$ ipython --no-banner

In [1]: import numpy as np

In [2]: from numpy import linalg as LA

In [3]: np.set_printoptions(precision=2, suppress=True, linewidth=200)

In [4]: X = np.load("block0.npy")

In [5]: X
Out[5]: 
array([[-4.18, -0.68, -0.33],
       [-3.18, -0.54,  0.04],
       [-0.95, -0.05, -0.37],
       [-0.83, -0.11, -0.46],
       [-3.23, -0.64,  0.01],
       [-0.93, -0.07, -0.44],
       [-0.86, -0.09, -0.4 ],
       [-4.18, -0.68, -0.37],
       [-2.47, -0.43, -0.43],
       [-3.23, -0.65,  0.  ],
       [-2.59, -0.38, -0.36],
       [-3.25, -0.55, -0.07],
       [-0.05,  0.02,  0.02],
       [-4.96, -0.81, -0.77],
       [-4.17, -0.78, -0.32],
       [-1.79, -0.2 , -0.77],
       [-3.44, -0.49, -0.78],
       [-1.74, -0.2 , -0.71],
       [-3.18, -0.6 ,  0.05],
       [-3.34, -0.58, -0.77],
       [-4.94, -0.8 , -0.82],
       [-0.95, -0.08, -0.39],
       [-2.59, -0.37, -0.38]])

In [6]: # column 0 dominates

In [7]: out = np.array([[-6, -3, -3], [8, -6, 8], [9, 5, 1]])

In [8]: LA.matrix_rank(X @ out)
Out[8]: np.int64(3)

In [9]: np.vstack([X, out.T]).shape
Out[9]: (26, 3)

In [10]: LA.matrix_rank(np.vstack([X, out.T]))
Out[10]: np.int64(3)

In [11]: Q, evecs = LA.qr(X[:, :1])[0], LA.qr(X[:, 1:])[0]

In [12]: s = LA.svd(Q.T @ evecs, compute_uv=False)

In [13]: np.degrees(np.arccos(s.clip(0, 1)))
Out[13]: array([4.18])

In [14]: s
Out[14]: array([1.])

In [15]: np.round(LA.norm(Q @ Q.T - evecs @ evecs.T, 2), 2)
Out[15]: np.float64(1.0)

In [16]: X.mean(axis=0)
Out[16]: array([-2.65, -0.42, -0.38])

In [17]: X.sum(axis=0)
Out[17]: array([-61.03,  -9.76,  -8.82])

In [18]: LA.svd(X, compute_uv=False)
Out[18]: array([14.65,  1.52,  0.19])

In [19]: np.count_nonzero(X)
Out[19]: np.int64(68)

In [20]: round(LA.norm(X), 2)
Out[20]: np.float64(14.73)

In [21]: LA.matrix_rank(X)
Out[21]: np.int64(3)

In [22]: x0 = np.array([2, 2, 1])

In [23]: target = X @ x0

In [24]: LA.solve(X.T @ X, X.T @ target)
Out[24]: array([2., 2., 1.])

In [25]: LA.lstsq(X, target)[0]
Out[25]: array([2., 2., 1.])

In [26]: rng = np.random.default_rng(2670)

In [27]: target = target + 0.05 * rng.normal(size=23)

In [28]: target
Out[28]: array([ -9.96,  -7.43,  -2.36,  -2.38,  -7.75,  -2.47,  -2.25, -10.07,  -6.17,  -7.66,  -6.32,  -7.63,  -0.05, -12.33, -10.27,  -4.78,  -8.69,  -4.62,  -7.58,  -8.6 , -12.34,  -2.5 ,  -6.26])

In [29]: beta, *_ = LA.lstsq(X, target)

In [30]: beta
Out[30]: array([1.99, 2.01, 1.04])

In [31]: K = np.load("data.npy")

In [32]: K
Out[32]: 
array([[-18.88, -20.13,   0.27],
       [-20.48, -19.23,   0.4 ],
       [-21.49, -18.52,  -0.55],
       [-18.57, -19.25,  -0.28],
       [-20.68, -19.2 ,   0.58],
       [-20.66, -18.97,  -0.31],
       [-18.7 , -20.16,   0.53],
       [-20.47, -19.11,   0.89],
       [-18.92, -20.14,   2.4 ],
       [-19.8 , -19.45,  -0.07],
       [-20.69, -19.56,   2.12],
       [-19.28, -19.79,  -0.4 ],
       [-20.44, -20.42,  -0.81],
       [-20.42, -21.08,   0.52],
       [-22.35, -21.69,  -1.34],
       [-21.61, -20.9 ,   0.84],
       [-20.82, -18.75,  -0.73],
       [-20.05, -21.64,   0.01],
       [-20.38, -17.6 ,  -1.68],
       [-22.74, -20.16,   0.82]])

In [33]: d = LA.norm(K[:, None] - K[None], axis=-1)

In [34]: d[2].round(6).argsort(kind="stable")[:4]
Out[34]: array([ 2, 16,  5,  4])

In [35]: (d + 1e9 * np.eye(20)).round(6).argmin(axis=1)
Out[35]: array([ 6,  4, 16, 11,  1, 16,  0,  4,  6, 11,  7,  9,  9, 17, 12, 13,  5, 13, 16, 15])

In [36]: d[:5, :5]
Out[36]: 
array([[0.  , 1.84, 3.17, 1.08, 2.05],
       [1.84, 0.  , 1.56, 2.03, 0.27],
       [3.17, 1.56, 0.  , 3.02, 1.55],
       [1.08, 2.03, 3.02, 0.  , 2.28],
       [2.05, 0.27, 1.55, 2.28, 0.  ]])

In [37]: d.mean(axis=1).argmax()
Out[37]: np.int64(14)

In [38]: np.unravel_index(d.round(6).argmax(), d.shape)
Out[38]: (np.int64(8), np.int64(14))

In [39]: J = np.load("test2.npy")

In [40]: J
Out[40]: 
array([[1. , 0. , 0. , 0. ],
       [0. , 0.5, 0.5, 0. ],
       [0. , 0.5, 0.5, 0. ],
       [0.5, 0. , 0. , 0.5]])

In [41]: w1 = np.array([[0, 1], [0, 2], [4, 1], [0, 4]])

In [42]: beta = np.array([2, 2])

In [43]: act = np.maximum(J @ w1 + beta, 0)

In [44]: LA.matrix_rank(act)
Out[44]: np.int64(2)

In [45]: act
Out[45]: 
array([[2. , 3. ],
       [4. , 3.5],
       [4. , 3.5],
       [2. , 4.5]])

In [46]: (act > 0).mean(axis=0)
Out[46]: array([1., 1.])

In [47]: cent = np.array([[-3, -2, 0], [2, -2, -2]])

In [48]: (act @ cent).round(6).argmax(axis=1)
Out[48]: array([0, 0, 0, 0])

In [49]: act @ cent
Out[49]: 
array([[  0., -10.,  -6.],
       [ -5., -15.,  -7.],
       [ -5., -15.,  -7.],
       [  3., -13.,  -9.]])

In [50]: w1 @ cent
Out[50]: 
array([[  2,  -2,  -2],
       [  4,  -4,  -4],
       [-10, -10,  -2],
       [  8,  -8,  -8]])

In [51]: Uu, s, Vh = LA.svd(J)

In [52]: evecs = Vh[:(s > 1e-8).sum()]

In [53]: x0 = J[3] + 2 * J[1] + rng.integers(2) * np.eye(4)[3]

In [54]: x0
Out[54]: array([0.5, 1. , 1. , 1.5])

In [55]: np.allclose(evecs.T @ evecs @ x0, x0)
Out[55]: True

In [56]: LA.matrix_rank(np.vstack([J, x0]))
Out[56]: np.int64(3)

In [57]: round(LA.norm(x0 - evecs.T @ evecs @ x0), 2)
Out[57]: np.float64(0.0)

In [58]: np.diag(evecs.T @ evecs)
Out[58]: array([1. , 0.5, 0.5, 1. ])

In [59]: P = X @ LA.solve(X.T @ X, X.T)

In [60]: np.allclose(P @ P, P)
Out[60]: True

In [61]: np.round(np.trace(P), 2)
Out[61]: np.float64(3.0)

In [62]: P @ X[:, 0]
Out[62]: array([-4.18, -3.18, -0.95, -0.83, -3.23, -0.93, -0.86, -4.18, -2.47, -3.23, -2.59, -3.25, -0.05, -4.96, -4.17, -1.79, -3.44, -1.74, -3.18, -3.34, -4.94, -0.95, -2.59])

In [63]: M = np.array([[5, 0, 3, 0], [0, -5, 0, 0], [-2, 0, -3, 4], [0, 0, 4, 4]])

In [64]: Q = M.astype(float).copy()

In [65]: for j in range(4):
    ...:     Q[:, j] -= Q[:, :j] @ (Q[:, :j].T @ Q[:, j])
    ...:     Q[:, j] /= LA.norm(Q[:, j])
    ...: 

In [66]: np.round(Q.T @ M, 2) + 0
Out[66]: 
array([[ 5.39,  0.  ,  3.9 , -1.49],
       [ 0.  ,  5.  ,  0.  ,  0.  ],
       [ 0.  ,  0.  ,  4.34,  2.26],
       [ 0.  ,  0.  ,  0.  ,  4.97]])

In [67]: Q
Out[67]: 
array([[ 0.93,  0.  , -0.14,  0.34],
       [ 0.  , -1.  ,  0.  ,  0.  ],
       [-0.37,  0.  , -0.36,  0.86],
       [ 0.  ,  0.  ,  0.92,  0.39]])

In [68]: idx = rng.permutation(4)

In [69]: idx
Out[69]: array([1, 3, 0, 2])

In [70]: out = Q[idx][:, idx]

In [71]: np.allclose(out, Q)
Out[71]: False

In [72]: np.sort(np.abs(LA.eigvals(out)))
Out[72]: array([1., 1., 1., 1.])

In [73]: round(np.trace(out), 2)
Out[73]: np.float64(-0.04)

In [74]: Q, _ = LA.qr(np.array([[0.9, -0.4, -1.3], [1.0, -0.2, 0.8], [0.1, 0.3, -1.1]]))

In [75]: evecs, _ = LA.qr(np.array([[-0.4, 1.4, 0.7], [1.4, 1.1, 0.1], [-0.2, 2.1, -0.5]]))

In [76]: s = 5 * 0.2 ** np.arange(3)

In [77]: A = Q[:, :3] * s @ evecs[:3]

In [78]: A
Out[78]: 
array([[ 1.25,  1.64,  2.66],
       [ 0.79,  2.21,  2.88],
       [-0.76,  0.38,  0.47]])

In [79]: out = A + rng.integers(-2, 3, (3, 1)) @ rng.integers(-2, 3, (1, 3))

In [80]: out
Out[80]: 
array([[-2.75,  3.64, -1.34],
       [ 0.79,  2.21,  2.88],
       [-4.76,  2.38, -3.53]])

In [81]: out - A
Out[81]: 
array([[-4.,  2., -4.],
       [ 0.,  0.,  0.],
       [-4.,  2., -4.]])

In [82]: np.round(LA.svd(out - A, compute_uv=False), 2) + 0
Out[82]: array([8.49, 0.  , 0.  ])

In [83]: r0, r1 = A[1], A[0]

In [84]: round(r0 @ r1, 2)
Out[84]: np.float64(12.25)

In [85]: p = (r0 @ r1) / (r0 @ r0) * r0

In [86]: round(LA.norm(r0 + r1) ** 2 + LA.norm(r0 - r1) ** 2, 2)
Out[86]: np.float64(50.19)

In [87]: Q = A.astype(float).copy()

In [88]: for j in range(3):
    ...:     Q[:, j] -= Q[:, :j] @ (Q[:, :j].T @ Q[:, j])
    ...:     Q[:, j] /= LA.norm(Q[:, j])
    ...: 

In [89]: Q
Out[89]: 
array([[ 0.75,  0.03,  0.66],
       [ 0.48,  0.67, -0.57],
       [-0.46,  0.74,  0.49]])
